% ipython --no-banner

In [1]: import numpy as np

In [2]: np.set_printoptions(precision=3, suppress=True, linewidth=140, legacy="1.25")

In [3]: rnd = lambda a: np.round(a, 3) + 0

In [4]: M = np.loadtxt("w.csv", delimiter=",")

In [5]: M
Out[5]: 
array([[-1.8, -1.4,  0.3],
       [-1.8,  1.1, -1.5],
       [-3.3, -1. ,  0.3]])

In [6]: rng = np.random.default_rng(23)

In [7]: z = rng.permutation(3)

In [8]: z
Out[8]: array([2, 1, 0])

In [9]: other = M[z][:, z]

In [10]: rnd(np.linalg.det(other)), rnd(np.linalg.det(M[z]))
Out[10]: (-3.951, 3.951)

In [11]: rnd(np.trace(other))
Out[11]: -0.4

In [12]: np.diag(other)
Out[12]: array([ 0.3,  1.1, -1.8])

In [13]: X = np.load("run2.npy")

In [14]: X
Out[14]: 
array([[-57.879, -60.41 ,  18.351],
       [-60.835, -59.994,  21.09 ],
       [-60.493, -59.193,  19.703],
       [-59.702, -60.345,  20.166],
       [-60.186, -60.389,  19.729],
       [-59.87 , -58.27 ,  20.706],
       [-60.603, -60.533,  19.023],
       [-58.358, -59.173,  19.541],
       [-60.37 , -59.562,  20.399],
       [-58.95 , -60.531,  19.814],
       [-59.961, -59.74 ,  18.719],
       [-58.648, -59.578,  19.274],
       [-60.149, -59.022,  19.91 ],
       [-60.212, -58.86 ,  19.867],
       [-60.268, -60.897,  21.006],
       [-59.703, -60.873,  20.79 ],
       [-60.336, -60.79 ,  18.69 ],
       [-58.098, -59.097,  20.524]])

In [15]: U, sv, Vt = np.linalg.svd(X)

In [16]: rnd(sv)
Out[16]: array([368.421,   3.745,   2.832])

In [17]: np.argmax(sv[:-1] / (sv[1:] + 1e-6)) + 1
Out[17]: 1

In [18]: other = U[:, :1] @ np.diag(sv[:1]) @ Vt[:1]

In [19]: rnd(np.linalg.norm(X - other, 2)), rnd(sv[1])
Out[19]: (3.745, 3.745)

In [20]: rnd(np.abs(X - other).max())
Out[20]: 1.396

In [21]: np.linalg.matrix_rank(X, rtol=0.05)
Out[21]: 1

In [22]: other = np.c_[X[:, :1] @ np.array([[1]]), np.array([0, 1, 2, 0, 1, 2, 0, 3, 2, -2, 3, -1, -1, -2, 1, -3, 3, 3])]

In [23]: other
Out[23]: 
array([[-57.879,   0.   ],
       [-60.835,   1.   ],
       [-60.493,   2.   ],
       [-59.702,   0.   ],
       [-60.186,   1.   ],
       [-59.87 ,   2.   ],
       [-60.603,   0.   ],
       [-58.358,   3.   ],
       [-60.37 ,   2.   ],
       [-58.95 ,  -2.   ],
       [-59.961,   3.   ],
       [-58.648,  -1.   ],
       [-60.149,  -1.   ],
       [-60.212,  -2.   ],
       [-60.268,   1.   ],
       [-59.703,  -3.   ],
       [-60.336,   3.   ],
       [-58.098,   3.   ]])

In [24]: rnd(np.linalg.norm(np.linalg.qr(X)[0].T @ other, axis=0) ** 2 / ((other ** 2).sum(axis=0) + 1e-12))
Out[24]: array([1.  , 0.16])

In [25]: np.linalg.matrix_rank(np.c_[X, other])
Out[25]: 4

In [26]: rnd(np.linalg.lstsq(X, other[:, 0])[0])
Out[26]: array([1., 0., 0.])
